% python3 -q
>>> import numpy as np
>>> np.set_printoptions(precision=2, suppress=True, linewidth=100, legacy="1.25")
>>> f = np.array([1, 3, 0, 0, 5, 5])
>>> M = f[np.abs(np.subtract.outer(np.arange(6), np.arange(6)))]
>>> M
array([[1, 3, 0, 0, 5, 5],
       [3, 1, 3, 0, 0, 5],
       [0, 3, 1, 3, 0, 0],
       [0, 0, 3, 1, 3, 0],
       [5, 0, 0, 3, 1, 3],
       [5, 5, 0, 0, 3, 1]])
>>> round(np.linalg.eigvalsh(M).min(), 2)
-5.51
>>> [round(float(np.linalg.det(M[:i, :i])), 2) + 0 for i in range(1, 7)]
[1.0, -8.0, -17.0, 55.0, 1443.0, -14872.0]
>>> np.all(np.linalg.eigvalsh(M) > 0)
False
>>> q, evecs = np.linalg.qr(M[:, :4])[0], np.linalg.qr(M[:, 4:])[0]
>>> sigma = np.linalg.svd(q.T @ evecs, compute_uv=False)
>>> (sigma > 0.9).sum()
0
>>> sigma
array([0.77, 0.49])
>>> np.degrees(np.arccos(sigma.clip(0, 1)))
array([39.62, 60.72])
>>> Y = M[0, 0] * M[1:] - np.outer(M[1:, 0], M[0])
>>> Y
array([[  0,  -8,   3,   0, -15, -10],
       [  0,   3,   1,   3,   0,   0],
       [  0,   0,   3,   1,   3,   0],
       [  0, -15,   0,   3, -24, -22],
       [  0, -10,   0,   0, -22, -24]])
>>> np.flatnonzero(~Y.round(6).any(axis=1))
array([], dtype=int64)
>>> np.linalg.matrix_rank(Y), np.linalg.matrix_rank(M)
(5, 6)
>>> M[:, 0] / M[0, 0]
array([1., 3., 0., 0., 5., 5.])
>>> A = np.array([[3, 2, 3, 1], [0, 0, 2, 1], [1, 1, 2, 2], [2, 2, 3, 3]])
>>> A
array([[3, 2, 3, 1],
       [0, 0, 2, 1],
       [1, 1, 2, 2],
       [2, 2, 3, 3]])
>>> vec = np.array([2, 0, 2, 1])
>>> a = np.maximum(A @ vec, 0)
>>> np.flatnonzero(a > 1e-9)
array([0, 1, 2, 3])
>>> A.T @ a
array([ 73,  60, 104,  73])
>>> A * (a > 1e-9)[:, None]
array([[3, 2, 3, 1],
       [0, 0, 2, 1],
       [1, 1, 2, 2],
       [2, 2, 3, 3]])
>>> np.maximum(A @ vec, 0) - np.maximum(-A @ vec, 0)
array([13,  5,  8, 13])
>>> np.maximum(A @ (3 * vec), 0)
array([39, 15, 24, 39])
